>>> import numpy as np
>>> from numpy import linalg as LA
>>> np.set_printoptions(precision=1, suppress=True, linewidth=140, floatmode="fixed")
>>> A = np.load("case17.npy")
>>> print(A)
[[-61  -1   5  -1   2  -5   3   5   1   3  -2]
 [  5  25  -2  -2  -4   3   3  -4   2  -5   4]
 [  4  -2  -3   1  -2   5   2   4  -1   4  -3]
 [ -1   1   1 -41   3  -2  -2   2  -4  -5   2]
 [  5   5   5  -3 -59  -1   3   0  -4   0   1]
 [  3  -5   0   3   5  57   2  -2   2   1   2]
 [  4  -1  -4  -3   5  -1 -24   1   0   0   3]
 [ -4  -3  -5   3   5  -3   2   0  -1   3  -3]
 [ -1  -1  -5   4  -1   5  -1   0 -18  -2   5]
 [  5  -1  -1  -3   4   5  -2   3   0 -39  -1]
 [  3   1  -2   4  -2  -5   1   1  -4  -1 -44]]
>>> x = np.array([1, 2, 1, 0, 0, 1, 1, 1, 2, 1, 1])
>>> print(A * x)
[[-61  -2   5   0   0  -5   3   5   2   3  -2]
 [  5  50  -2   0   0   3   3  -4   4  -5   4]
 [  4  -4  -3   0   0   5   2   4  -2   4  -3]
 [ -1   2   1   0   0  -2  -2   2  -8  -5   2]
 [  5  10   5   0   0  -1   3   0  -8   0   1]
 [  3 -10   0   0   0  57   2  -2   4   1   2]
 [  4  -2  -4   0   0  -1 -24   1   0   0   3]
 [ -4  -6  -5   0   0  -3   2   0  -2   3  -3]
 [ -1  -2  -5   0   0   5  -1   0 -36  -2   5]
 [  5  -2  -1   0   0   5  -2   3   0 -39  -1]
 [  3   2  -2   0   0  -5   1   1  -8  -1 -44]]
>>> print(np.sign((A @ x).round(6)))
[-1  1  1 -1  1  1 -1 -1 -1 -1 -1]
>>> print(np.einsum("ij,j->i", A, x))
[-52  58   7 -11  15  57 -23 -18 -37 -32 -53]
>>> print(LA.norm(A @ x) <= LA.norm(A, 2) * LA.norm(x) + 1e-9)
True
>>> print(A @ (2 * x))
[-104  116   14  -22   30  114  -46  -36  -74  -64 -106]
>>> print((A - A.T) / 2)
[[ 0.0 -3.0  0.5  0.0 -1.5 -4.0 -0.5  4.5  1.0 -1.0 -2.5]
 [ 3.0  0.0  0.0 -1.5 -4.5  4.0  2.0 -0.5  1.5 -2.0  1.5]
 [-0.5  0.0  0.0  0.0 -3.5  2.5  3.0  4.5  2.0  2.5 -0.5]
 [ 0.0  1.5  0.0  0.0  3.0 -2.5  0.5 -0.5 -4.0 -1.0 -1.0]
 [ 1.5  4.5  3.5 -3.0  0.0 -3.0 -1.0 -2.5 -1.5 -2.0  1.5]
 [ 4.0 -4.0 -2.5  2.5  3.0  0.0  1.5  0.5 -1.5 -2.0  3.5]
 [ 0.5 -2.0 -3.0 -0.5  1.0 -1.5  0.0 -0.5  0.5  1.0  1.0]
 [-4.5  0.5 -4.5  0.5  2.5 -0.5  0.5  0.0 -0.5  0.0 -2.0]
 [-1.0 -1.5 -2.0  4.0  1.5  1.5 -0.5  0.5  0.0 -1.0  4.5]
 [ 1.0  2.0 -2.5  1.0  2.0  2.0 -1.0  0.0  1.0  0.0  0.0]
 [ 2.5 -1.5  0.5  1.0 -1.5 -3.5 -1.0  2.0 -4.5  0.0  0.0]]
>>> print(np.trace(A))
-207
>>> print(np.sort(np.abs(LA.eigvals(A))))
[ 4.8  4.8 19.9 22.7 25.6 33.4 42.3 47.8 56.5 57.1 62.5]
>>> print(round(np.abs(LA.eigvals(A)).max(), 1))
62.5
>>> print(np.allclose(A @ A.T, A.T @ A))
False
>>> M2 = A[0, 0] * A[1:] - np.outer(A[1:, 0], A[0])
>>> print(M2)
[[    0 -1520    97   127   234  -158  -198   219  -127   290  -234]
 [    0   126   163   -57   114  -285  -134  -264    57  -256   191]
 [    0   -62   -56  2500  -181   117   125  -117   245   308  -124]
 [    0  -300  -330   188  3589    86  -198   -25   239   -15   -51]
 [    0   308   -15  -180  -311 -3462  -131   107  -125   -70  -116]
 [    0    65   224   187  -313    81  1452   -81    -4   -12  -175]
 [    0   179   325  -187  -297   163  -110    20    65  -171   175]
 [    0    60   310  -245    63  -310    64     5  1099   125  -307]
 [    0    66    36   188  -254  -280   107  -208    -5  2364    71]
 [    0   -58   107  -241   116   320   -70   -76   241    52  2690]]
>>> print(np.flatnonzero(~M2.round(6).any(axis=1)))
[]
>>> rng = np.random.default_rng(42231)
>>> M2 = A + rng.integers(-2, 3, (11, 9)) @ rng.integers(-2, 3, (9, 11))
>>> print(M2)
[[-59   1  -1  -4  11   4  -2  -6   6  -2  -4]
 [ -1  29  -3   4  -1   9   2  -9   6  -9   5]
 [ -4   0  -3   8   9  23  -2  -2  -2  -8   6]
 [ -7   2   8 -30   6   8  -3  -4  -3  -4   7]
 [  5   5   0  -1 -53   0   4   0  -6  -3   6]
 [ 10   3   0  -5   5  46  15   4 -10   2   2]
 [  5   1 -11  -1  21   8 -24  -2  -4  -7   9]
 [ -2  -1 -17  -4  14  -4  -1   7  -3  -2  -6]
 [ -3   2 -11   8  20  23  -6  -6 -22 -10  13]
 [  9   0   3   0  -5 -10   4   7   6 -31  -6]
 [ -8  -2  -3   5 -10  -2  -6   8   2 -12 -44]]
>>> print(np.abs(M2 - A).sum(axis=1))
[59 41 78 52 25 66 57 53 85 65 58]
>>> X = np.load("layer1.npy")
>>> print(X)
[[0 0 0 0 0 0 0 0]
 [0 0 1 1 0 0 0 0]
 [0 1 0 1 0 0 0 0]
 [0 1 1 0 0 0 0 0]
 [0 0 0 0 0 0 0 0]
 [0 0 0 0 0 0 1 0]
 [0 0 0 0 0 1 0 0]
 [0 0 0 0 0 0 0 0]]
>>> print(round(float(LA.norm(X, 2) / LA.norm(X)), 1))
0.7
>>> print(LA.matrix_rank(X, rtol=0.1))
5
>>> U, sv, Vh = LA.svd(X)
>>> print(np.argmax(sv[:-1] / (sv[1:] + 1e-6)) + 1)
5
>>> M2 = U[:, :5] @ np.diag(sv[:5]) @ Vh[:5]
>>> print(np.round(np.abs(X - M2).max(), 1))
0.0
>>> print(round(float(LA.norm(X - M2) / LA.norm(X)), 1))
0.0
>>> print(round(LA.norm(X - M2, 2), 1), sv[5])
0.0 0.0
>>> print(LA.matrix_rank(X, rtol=0.05))
5
>>> print(np.round(LA.det(X), 1))
0.0
>>> print(X @ X)
[[0 0 0 0 0 0 0 0]
 [0 2 1 1 0 0 0 0]
 [0 1 2 1 0 0 0 0]
 [0 1 1 2 0 0 0 0]
 [0 0 0 0 0 0 0 0]
 [0 0 0 0 0 1 0 0]
 [0 0 0 0 0 0 1 0]
 [0 0 0 0 0 0 0 0]]
>>> F = np.load("arr.npy")
>>> print(F)
[[ 2.0  2.0 -1.0  0.0  0.0  0.0  0.0  0.0  0.0]
 [ 1.0 -2.0  1.0  0.0  0.0  0.0  0.0  0.0  0.0]
 [ 1.0 -1.0 -2.0  0.0  0.0  0.0  0.0  0.0  0.0]
 [ 0.0  0.0  0.0  2.0  5.0  4.0 -1.0  4.0 -5.0]
 [ 0.0  0.0  0.0  1.0  1.0  1.0 -2.0  1.0  2.0]
 [ 0.0  0.0  0.0  1.0 -2.0 -3.0 -3.0 -4.0 -5.0]
 [ 0.0  0.0  0.0 -2.0 -4.0 -5.0 -2.0  0.0 -1.0]
 [ 0.0  0.0  0.0  2.0  5.0 -5.0  5.0  5.0 -1.0]
 [ 0.0  0.0  0.0  2.0 -2.0  3.0 -5.0  4.0 -4.0]]
>>> # 2 blocks once reordered
>>> print((LA.matrix_power((F != 0) + (F.T != 0) + np.eye(9), 9) > 0).astype(int))
[[1 1 1 0 0 0 0 0 0]
 [1 1 1 0 0 0 0 0 0]
 [1 1 1 0 0 0 0 0 0]
 [0 0 0 1 1 1 1 1 1]
 [0 0 0 1 1 1 1 1 1]
 [0 0 0 1 1 1 1 1 1]
 [0 0 0 1 1 1 1 1 1]
 [0 0 0 1 1 1 1 1 1]
 [0 0 0 1 1 1 1 1 1]]
>>> print(np.sort(LA.eigvals(F).real))
[-7.9 -3.4 -2.2 -2.2 -1.6 -1.6  2.4  4.9  8.7]
>>> print(round(LA.det(F), 1))
433245.0
>>> lab = rng.permutation(9)
>>> print(lab)
[7 5 3 2 0 4 8 6 1]
>>> M2 = F[lab][:, lab]
>>> print(round(float(LA.det(M2)), 1), round(LA.det(F[lab]), 1))
433245.0 -433245.0
>>> arr = np.load("a.npy")
>>> print(arr)
[[ 0  0  2  0  0  0  2  0  0  0]
 [ 0  1 -1  0  0  0  0  0  1  0]
 [ 0 -1  0  2  0  2  0  0  1 -2]
 [-1  1  1  0  0  0  2  0  0  0]
 [ 0  0  0  0 -2  0  0  0  0  2]
 [ 0  0 -2  0  0  0  0  0  0  0]
 [ 0  2  1  0 -2 -1  0  2  0  1]
 [ 0  0  0  2  0  0  0  2 -1  0]
 [ 1  1  2  0  0  0  0  0  0  0]
 [ 0  0  1  0  2  2  0  1  0  0]
 [ 1  0 -1  0  0  0  0  0  1  0]]
>>> U, sv, Vh = LA.svd(arr, full_matrices=False)
>>> print(np.cumsum(sv ** 2) / np.sum(sv ** 2))
[0.3 0.6 0.7 0.8 0.9 0.9 1.0 1.0 1.0 1.0]
>>> print(sv)
[5.2 4.6 3.6 2.7 2.4 2.3 2.0 1.4 0.8 0.5]
>>> print((sv > 1e-8).sum())
10
>>> print(sv / sv[0])
[1.0 0.9 0.7 0.5 0.5 0.4 0.4 0.3 0.2 0.1]
>>> print(np.round(np.abs(Vh[0]), 1) + 0)
[0.0 0.4 0.3 0.2 0.5 0.4 0.2 0.2 0.1 0.4]
>>> print(np.round(U.T @ arr @ Vh.T, 1) + 0)
[[5.2 0.0 0.0 0.0 0.0 0.0 0.0 0.0 0.0 0.0]
 [0.0 4.6 0.0 0.0 0.0 0.0 0.0 0.0 0.0 0.0]
 [0.0 0.0 3.6 0.0 0.0 0.0 0.0 0.0 0.0 0.0]
 [0.0 0.0 0.0 2.7 0.0 0.0 0.0 0.0 0.0 0.0]
 [0.0 0.0 0.0 0.0 2.4 0.0 0.0 0.0 0.0 0.0]
 [0.0 0.0 0.0 0.0 0.0 2.3 0.0 0.0 0.0 0.0]
 [0.0 0.0 0.0 0.0 0.0 0.0 2.0 0.0 0.0 0.0]
 [0.0 0.0 0.0 0.0 0.0 0.0 0.0 1.4 0.0 0.0]
 [0.0 0.0 0.0 0.0 0.0 0.0 0.0 0.0 0.8 0.0]
 [0.0 0.0 0.0 0.0 0.0 0.0 0.0 0.0 0.0 0.5]]
>>> print(np.round(U.T @ U, 1) + 0)
[[1.0 0.0 0.0 0.0 0.0 0.0 0.0 0.0 0.0 0.0]
 [0.0 1.0 0.0 0.0 0.0 0.0 0.0 0.0 0.0 0.0]
 [0.0 0.0 1.0 0.0 0.0 0.0 0.0 0.0 0.0 0.0]
 [0.0 0.0 0.0 1.0 0.0 0.0 0.0 0.0 0.0 0.0]
 [0.0 0.0 0.0 0.0 1.0 0.0 0.0 0.0 0.0 0.0]
 [0.0 0.0 0.0 0.0 0.0 1.0 0.0 0.0 0.0 0.0]
 [0.0 0.0 0.0 0.0 0.0 0.0 1.0 0.0 0.0 0.0]
 [0.0 0.0 0.0 0.0 0.0 0.0 0.0 1.0 0.0 0.0]
 [0.0 0.0 0.0 0.0 0.0 0.0 0.0 0.0 1.0 0.0]
 [0.0 0.0 0.0 0.0 0.0 0.0 0.0 0.0 0.0 1.0]]
>>> print(np.abs(U[:, 0]).round(6).argmax())
6
>>> J = np.array([[-4.0, 4.0, -2.0, -6.0],
...     [-4.0, 4.0, -4.0, -8.0],
...     [2.0, -2.0, 0.0, 2.0],
...     [-2.0, 2.0, -2.0, -4.0]])
>>> # rank 2
>>> U, sv, Vh = LA.svd(J)
>>> V = Vh[:(sv > 1e-8).sum()]
>>> x = J[2] + 3 * J[3] + rng.integers(2) * np.eye(4)[0]
>>> print(x)
[ -3.0   4.0  -6.0 -10.0]
>>> print(LA.matrix_rank(np.vstack([J, x])))
3
>>> print(round(LA.norm(x - V.T @ V @ x), 1))
0.8
>>> print(np.diag(V.T @ V))
[0.4 0.4 0.6 0.6]
>>> r0 = np.array([0, 3, 2, 2, 2, 1, 0, 2, 0])
>>> M2 = F + np.outer(r0, np.eye(9)[4])
>>> print(M2)
[[ 2.0  2.0 -1.0  0.0  0.0  0.0  0.0  0.0  0.0]
 [ 1.0 -2.0  1.0  0.0  3.0  0.0  0.0  0.0  0.0]
 [ 1.0 -1.0 -2.0  0.0  2.0  0.0  0.0  0.0  0.0]
 [ 0.0  0.0  0.0  2.0  7.0  4.0 -1.0  4.0 -5.0]
 [ 0.0  0.0  0.0  1.0  3.0  1.0 -2.0  1.0  2.0]
 [ 0.0  0.0  0.0  1.0 -1.0 -3.0 -3.0 -4.0 -5.0]
 [ 0.0  0.0  0.0 -2.0 -4.0 -5.0 -2.0  0.0 -1.0]
 [ 0.0  0.0  0.0  2.0  7.0 -5.0  5.0  5.0 -1.0]
 [ 0.0  0.0  0.0  2.0 -2.0  3.0 -5.0  4.0 -4.0]]
>>> K = np.eye(5, dtype=int)[rng.permutation(5)]
>>> print(K)
[[0 1 0 0 0]
 [0 0 0 1 0]
 [0 0 0 0 1]
 [0 0 1 0 0]
 [1 0 0 0 0]]
>>> # columns are unit length and at right angles
>>> x = np.array([1, 1, 2, 2, 3])
>>> print([p for p in range(1, 25) if np.allclose(LA.matrix_power(K, p), np.eye(5))])
[5, 10, 15, 20]
>>> print(5 - LA.matrix_rank(K - np.eye(5), tol=1e-8))
1
>>> print(np.abs(LA.eigvals(K)))
[1.0 1.0 1.0 1.0 1.0]
>>> x = np.array([0, 1, -1, 0, -3])
>>> target = K @ x
>>> print(target)
[ 1  0 -3 -1  0]
>>> print(LA.solve(K, K[:, 4]))
[0.0 0.0 0.0 0.0 1.0]
>>> print(LA.solve(K.T, K[4]))
[0.0 0.0 0.0 0.0 1.0]
>>> M2 = LA.inv(K)
>>> print(np.allclose(M2, K.T))
True
>>> print(np.round(LA.det(K) * LA.det(M2), 1))
1.0
>>> print(K @ M2)
[[1.0 0.0 0.0 0.0 0.0]
 [0.0 1.0 0.0 0.0 0.0]
 [0.0 0.0 1.0 0.0 0.0]
 [0.0 0.0 0.0 1.0 0.0]
 [0.0 0.0 0.0 0.0 1.0]]
>>> print(LA.inv(M2))
[[0.0 1.0 0.0 0.0 0.0]
 [0.0 0.0 0.0 1.0 0.0]
 [0.0 0.0 0.0 0.0 1.0]
 [0.0 0.0 1.0 0.0 0.0]
 [1.0 0.0 0.0 0.0 0.0]]
>>> print((np.abs(M2) > 1e-9).astype(int))
[[0 0 0 0 1]
 [1 0 0 0 0]
 [0 0 0 1 0]
 [0 1 0 0 0]
 [0 0 1 0 0]]
>>> print(LA.det(K) * M2)
[[0.0 0.0 0.0 0.0 1.0]
 [1.0 0.0 0.0 0.0 0.0]
 [0.0 0.0 0.0 1.0 0.0]
 [0.0 1.0 0.0 0.0 0.0]
 [0.0 0.0 1.0 0.0 0.0]]
>>> print(np.round(LA.cond(K), 1))
1.0
>>> print(LA.pinv(K))
[[0.0 0.0 0.0 0.0 1.0]
 [1.0 0.0 0.0 0.0 0.0]
 [0.0 0.0 0.0 1.0 0.0]
 [0.0 1.0 0.0 0.0 0.0]
 [0.0 0.0 1.0 0.0 0.0]]
>>> print(K[:, 2] @ K[:, 1])
0
>>> m1 = np.loadtxt("dump.csv", delimiter=",")
>>> print(m1)
[[0.0 2.0 2.0 2.0 1.0 0.0 0.0 1.0 1.0 1.0 0.0 0.0]
 [0.0 0.0 1.0 2.0 1.0 2.0 0.0 1.0 0.0 1.0 2.0 2.0]
 [0.0 0.0 0.0 0.0 1.0 2.0 1.0 1.0 1.0 2.0 2.0 1.0]
 [0.0 0.0 0.0 0.0 2.0 1.0 2.0 0.0 2.0 2.0 0.0 2.0]
 [0.0 0.0 0.0 0.0 0.0 1.0 2.0 0.0 2.0 0.0 2.0 2.0]
 [0.0 0.0 0.0 0.0 0.0 0.0 2.0 1.0 2.0 0.0 2.0 2.0]
 [0.0 0.0 0.0 0.0 0.0 0.0 0.0 2.0 0.0 2.0 0.0 0.0]
 [0.0 0.0 0.0 0.0 0.0 0.0 0.0 0.0 2.0 2.0 0.0 2.0]
 [0.0 0.0 0.0 0.0 0.0 0.0 0.0 0.0 0.0 2.0 2.0 2.0]
 [0.0 0.0 0.0 0.0 0.0 0.0 0.0 0.0 0.0 0.0 2.0 2.0]
 [0.0 0.0 0.0 0.0 0.0 0.0 0.0 0.0 0.0 0.0 0.0 2.0]
 [0.0 0.0 0.0 0.0 0.0 0.0 0.0 0.0 0.0 0.0 0.0 0.0]]
>>> print(LA.matrix_rank(m1 - m1[0, 0] * np.eye(12)))
10
>>> print(m1 @ m1)
[[ 0.0  0.0  2.0  4.0  8.0 11.0  8.0  4.0 10.0 14.0 14.0 18.0]
 [ 0.0  0.0  0.0  0.0  5.0  5.0 11.0  3.0 13.0  8.0 10.0 19.0]
 [ 0.0  0.0  0.0  0.0  0.0  1.0  6.0  4.0  8.0  6.0 12.0 18.0]
 [ 0.0  0.0  0.0  0.0  0.0  2.0  6.0  5.0  6.0  8.0 14.0 14.0]
 [ 0.0  0.0  0.0  0.0  0.0  0.0  2.0  5.0  2.0  8.0  6.0 10.0]
 [ 0.0  0.0  0.0  0.0  0.0  0.0  0.0  4.0  2.0 10.0  4.0 10.0]
 [ 0.0  0.0  0.0  0.0  0.0  0.0  0.0  0.0  4.0  4.0  4.0  8.0]
 [ 0.0  0.0  0.0  0.0  0.0  0.0  0.0  0.0  0.0  4.0  8.0  8.0]
 [ 0.0  0.0  0.0  0.0  0.0  0.0  0.0  0.0  0.0  0.0  4.0  8.0]
 [ 0.0  0.0  0.0  0.0  0.0  0.0  0.0  0.0  0.0  0.0  0.0  4.0]
 [ 0.0  0.0  0.0  0.0  0.0  0.0  0.0  0.0  0.0  0.0  0.0  0.0]
 [ 0.0  0.0  0.0  0.0  0.0  0.0  0.0  0.0  0.0  0.0  0.0  0.0]]
>>> print([int(LA.matrix_rank(LA.matrix_power(m1, p))) for p in range(1, 13)])
[10, 9, 8, 7, 6, 5, 4, 3, 2, 1, 0, 0]
>>> print(np.sort(LA.eigvals(m1)))
[0.0 0.0 0.0 0.0 0.0 0.0 0.0 0.0 0.0 0.0 0.0 0.0]
>>> print(np.prod(np.diag(m1)), round(LA.det(m1), 1))
0.0 0.0
>>> t = np.radians(45)
>>> R = np.eye(12)
>>> R[5, 5] = R[4, 4] = np.cos(t)
>>> R[5, 4], R[4, 5] = -np.sin(t), np.sin(t)
>>> print(R)
[[ 1.0  0.0  0.0  0.0  0.0  0.0  0.0  0.0  0.0  0.0  0.0  0.0]
 [ 0.0  1.0  0.0  0.0  0.0  0.0  0.0  0.0  0.0  0.0  0.0  0.0]
 [ 0.0  0.0  1.0  0.0  0.0  0.0  0.0  0.0  0.0  0.0  0.0  0.0]
 [ 0.0  0.0  0.0  1.0  0.0  0.0  0.0  0.0  0.0  0.0  0.0  0.0]
 [ 0.0  0.0  0.0  0.0  0.7  0.7  0.0  0.0  0.0  0.0  0.0  0.0]
 [ 0.0  0.0  0.0  0.0 -0.7  0.7  0.0  0.0  0.0  0.0  0.0  0.0]
 [ 0.0  0.0  0.0  0.0  0.0  0.0  1.0  0.0  0.0  0.0  0.0  0.0]
 [ 0.0  0.0  0.0  0.0  0.0  0.0  0.0  1.0  0.0  0.0  0.0  0.0]
 [ 0.0  0.0  0.0  0.0  0.0  0.0  0.0  0.0  1.0  0.0  0.0  0.0]
 [ 0.0  0.0  0.0  0.0  0.0  0.0  0.0  0.0  0.0  1.0  0.0  0.0]
 [ 0.0  0.0  0.0  0.0  0.0  0.0  0.0  0.0  0.0  0.0  1.0  0.0]
 [ 0.0  0.0  0.0  0.0  0.0  0.0  0.0  0.0  0.0  0.0  0.0  1.0]]
>>> M2 = m1 @ R.T
>>> print(round(float(LA.det(R)), 1), np.round(np.trace(R), 1))
1.0 11.4
>>> print(np.abs(M2 - m1).max(axis=0))
[0.0 0.0 0.0 0.0 1.1 1.7 0.0 0.0 0.0 0.0 0.0 0.0]
